In [1]: import numpy as np

In [2]: np.set_printoptions(precision=3, suppress=True, linewidth=140)

In [3]: mat = np.loadtxt("m.csv", delimiter=",")

In [4]: print(mat)
[[-3. -2. -1.  0.  1.  2.  3.  4.  5.]
 [ 6.  7.  8.  9. 10. 11. 12. 13. 14.]
 [15. 16. 17. 18. 19. 20. 21. 22. 23.]
 [24. 25. 26. 27. 28. 29. 30. 31. 32.]
 [33. 34. 35. 36. 37. 38. 39. 40. 41.]]

In [5]: # rank 2

In [6]: print([round(float(x), 3) for x in np.linalg.svd(mat, compute_uv=False)[:3]])
[154.087, 9.597, 0.0]

In [7]: print(np.linalg.cond(mat) > 100)
True

In [8]: left, s, Vt = np.linalg.svd(mat)

In [9]: V = Vt[:(s > 1e-8).sum()]

In [10]: rng = np.random.default_rng(81)

In [11]: x = mat[0] + -2 * mat[1] + rng.integers(2) * np.eye(9)[4]

In [12]: print(x)
[-15. -16. -17. -18. -19. -20. -21. -22. -23.]

In [13]: print(round(np.linalg.norm(x - V.T @ V @ x), 3))
0.0

In [14]: print(np.linalg.matrix_rank(np.vstack([mat, x])))
2

In [15]: print(np.allclose(mat[:-1].T @ np.linalg.lstsq(mat[:-1].T, mat[-1])[0], mat[-1]))
True

In [16]: print(round(float(np.trace(np.linalg.pinv(mat) @ mat)), 3))
2.0

In [17]: print(np.abs(np.diag(np.linalg.qr(mat)[1])) > 1e-9)
[ True  True False False False]

In [18]: print(np.round(mat @ np.linalg.pinv(mat) @ mat, 3) + 0)
[[-3. -2. -1.  0.  1.  2.  3.  4.  5.]
 [ 6.  7.  8.  9. 10. 11. 12. 13. 14.]
 [15. 16. 17. 18. 19. 20. 21. 22. 23.]
 [24. 25. 26. 27. 28. 29. 30. 31. 32.]
 [33. 34. 35. 36. 37. 38. 39. 40. 41.]]

In [19]: cov = mat.T @ mat

In [20]: print(np.round(np.linalg.svd(mat, compute_uv=False) ** 2, 3) + 0)
[23742.888    92.112     0.        0.        0.   ]

In [21]: print(np.allclose(cov, cov.T))
True

In [22]: u, g = mat[3], mat[0]

In [23]: print(u @ u)
7116.0

In [24]: p = (u @ g) / (u @ u) * u

In [25]: print(g - p)
[-4.052 -3.096 -2.14  -1.184 -0.228  0.728  1.685  2.641  3.597]

In [26]: print(round((g - p) @ u, 3))
-0.0

In [27]: W0 = np.load("block13.npy")

In [28]: print(W0)
[[2 0 2 0 0 1 0 0 0 2 0]
 [0 0 0 0 0 0 0 0 1 0 0]
 [0 0 0 0 0 0 0 0 0 0 1]
 [0 0 0 0 0 0 1 1 0 0 0]
 [0 0 0 0 0 0 0 0 2 0 0]
 [1 0 2 0 0 2 0 0 0 0 2]
 [0 0 0 1 0 0 1 1 0 0 0]
 [0 0 0 0 0 0 1 1 0 0 0]
 [0 1 0 0 1 0 0 0 0 0 0]
 [1 0 1 0 0 1 0 0 0 2 0]
 [2 0 2 0 0 2 0 0 0 2 2]]

In [29]: theta = np.radians(60)

In [30]: r_ = np.eye(11)

In [31]: r_[3, 3] = r_[7, 7] = np.cos(theta)

In [32]: r_[3, 7], r_[7, 3] = -np.sin(theta), np.sin(theta)

In [33]: print(r_)
[[ 1.     0.     0.     0.     0.     0.     0.     0.     0.     0.     0.   ]
 [ 0.     1.     0.     0.     0.     0.     0.     0.     0.     0.     0.   ]
 [ 0.     0.     1.     0.     0.     0.     0.     0.     0.     0.     0.   ]
 [ 0.     0.     0.     0.5    0.     0.     0.    -0.866  0.     0.     0.   ]
 [ 0.     0.     0.     0.     1.     0.     0.     0.     0.     0.     0.   ]
 [ 0.     0.     0.     0.     0.     1.     0.     0.     0.     0.     0.   ]
 [ 0.     0.     0.     0.     0.     0.     1.     0.     0.     0.     0.   ]
 [ 0.     0.     0.     0.866  0.     0.     0.     0.5    0.     0.     0.   ]
 [ 0.     0.     0.     0.     0.     0.     0.     0.     1.     0.     0.   ]
 [ 0.     0.     0.     0.     0.     0.     0.     0.     0.     1.     0.   ]
 [ 0.     0.     0.     0.     0.     0.     0.     0.     0.     0.     1.   ]]

In [34]: out = W0 @ r_.T

In [35]: print(np.allclose(W0 @ W0.T, out @ out.T))
True
